$ python -q
>>> import numpy as np
>>> np.set_printoptions(precision=2, suppress=True, linewidth=120)
>>> def tidy(a):
...     return np.round(a, 2) + 0
... 
>>> arr = np.array([[12, -1, -14, 4],
...     [-16, 0, 16, -4],
...     [12, -6, -18, -6],
...     [-28, -23, -2, -24],
...     [-30, -7, 13, 7],
...     [2, -1, 3, -16],
...     [6, 0, -11, 14]])
>>> # rank 3
>>> np.linalg.matrix_rank(arr, rtol=0.1)
np.int64(3)
>>> Uu, sig, vt = np.linalg.svd(arr)
>>> np.argmax(sig[:-1] / (sig[1:] + 1e-6)) + 1
np.int64(3)
>>> tidy(sig)
array([56.96, 36.29, 23.38,  0.  ])
>>> B = Uu[:, :3] @ np.diag(sig[:3]) @ vt[:3]
>>> tidy(np.linalg.norm(arr - B) / np.linalg.norm(arr))
np.float64(0.0)
>>> tidy(np.linalg.norm(arr - B, 2)), tidy(sig[3])
(np.float64(0.0), np.float64(0.0))
>>> tidy(B)
array([[ 12.,  -1., -14.,   4.],
       [-16.,   0.,  16.,  -4.],
       [ 12.,  -6., -18.,  -6.],
       [-28., -23.,  -2., -24.],
       [-30.,  -7.,  13.,   7.],
       [  2.,  -1.,   3., -16.],
       [  6.,   0., -11.,  14.]])
>>> print(np.linalg.matrix_rank(B))
3
>>> rng = np.random.default_rng(141)
>>> B = arr + rng.integers(-2, 3, (7, 3)) @ rng.integers(-2, 3, (3, 4))
>>> B
array([[ 10,  -4, -13,   4],
       [-20,  -2,  22,   4],
       [ 15,  -2, -21,  -8],
       [-31, -27,   1, -22],
       [-32,  -7,  13,   9],
       [  5,   2,  -1, -20],
       [  6,  -1, -10,  14]])
>>> B - arr
array([[-2, -3,  1,  0],
       [-4, -2,  6,  8],
       [ 3,  4, -3, -2],
       [-3, -4,  3,  2],
       [-2,  0,  0,  2],
       [ 3,  3, -4, -4],
       [ 0, -1,  1,  0]])
>>> np.abs(B - arr).sum(axis=1)
array([ 6, 20, 12, 12,  4, 14,  2])
>>> tidy(np.linalg.svd(B - arr, compute_uv=False))
array([15.47,  5.18,  1.98,  0.  ])
>>> vec = np.array([-9, -2, -1, -1])
>>> target = B @ vec
>>> tidy(np.linalg.solve(B.T @ B, B.T @ target))
array([-9., -2., -1., -1.])
>>> target = target + 0.02 * rng.normal(size=7)
>>> tidy(target)
array([ -73.01,  157.96, -102.  ,  354.  ,  280.02,  -27.98,  -56.01])
>>> coef, *_ = np.linalg.lstsq(B, target)
>>> [round(float(np.linalg.norm(np.linalg.solve(B.T @ B + lam * np.eye(4), B.T @ target))), 2) for lam in (0, 1, 10, 100)]
[9.33, 9.29, 8.99, 8.27]
>>> tidy(B.T @ (target - B @ coef))
array([0., 0., 0., 0.])
>>> mat = np.load("x.npy")
>>> mat
array([[3., 1., 1., 1., 1.],
       [1., 3., 1., 1., 1.],
       [1., 1., 3., 1., 1.],
       [1., 1., 1., 3., 1.],
       [1., 1., 1., 1., 3.]])
>>> # symmetric
>>> evals, V = np.linalg.eigh(mat)
>>> vec = np.array([-1, -2, 1, -1, -2])
>>> vec @ mat @ vec
np.float64(47.0)
>>> (np.sign(V[:, -1].round(6)) == np.sign(V[0, -1].round(6))).astype(int)
array([1, 1, 1, 1, 1])
>>> W0 = np.load("data.npy")
>>> print(W0)
[[ -8  -9  -8  -8  -7  -6  -6  -9  -5]
 [  8   7   8   8   9  10  10   7  11]
 [-10 -11 -10 -10  -9  -8  -8 -11  -7]
 [  2   1   2   2   3   4   4   1   5]
 [ -3  -4  -3  -3  -2  -1  -1  -4   0]
 [ -4  -5  -4  -4  -3  -2  -2  -5  -1]]
>>> vec = np.array([2, 3, 3, 3, 0, 2, 3, 2, 1])
>>> np.einsum("ij,j->i", W0, vec)
array([-144,  160, -182,   46,  -49,  -68])
>>> W0 @ np.ones(9)
array([-66.,  78., -84.,  24., -21., -30.])
>>> print(W0 @ np.eye(9)[0])
[ -8.   8. -10.   2.  -3.  -4.]
>>> blk = np.stack([W0, -1 * W0, W0[::-1]])
>>> blk.shape
(3, 6, 9)
>>> feats = np.load("out5.npy")
>>> feats
array([[ 1,  0,  0,  0,  0],
       [-8,  1,  0,  0,  0],
       [ 1,  4,  1,  0,  0],
       [ 1,  2,  2,  1,  0],
       [ 3,  1, -4,  3,  1]])
>>> print(np.allclose(feats, feats.T))
False
>>> assert feats == feats.T
Traceback (most recent call last):
  File "<python-input-46>", line 1, in <module>
    assert feats == feats.T
           ^^^^^^^^^^^^^^^^
ValueError: The truth value of an array with more than one element is ambiguous. Use a.any() or a.all()
>>> feats.inv()
Traceback (most recent call last):
  File "<python-input-47>", line 1, in <module>
    feats.inv()
    ^^^^^^^^^
AttributeError: 'numpy.ndarray' object has no attribute 'inv'
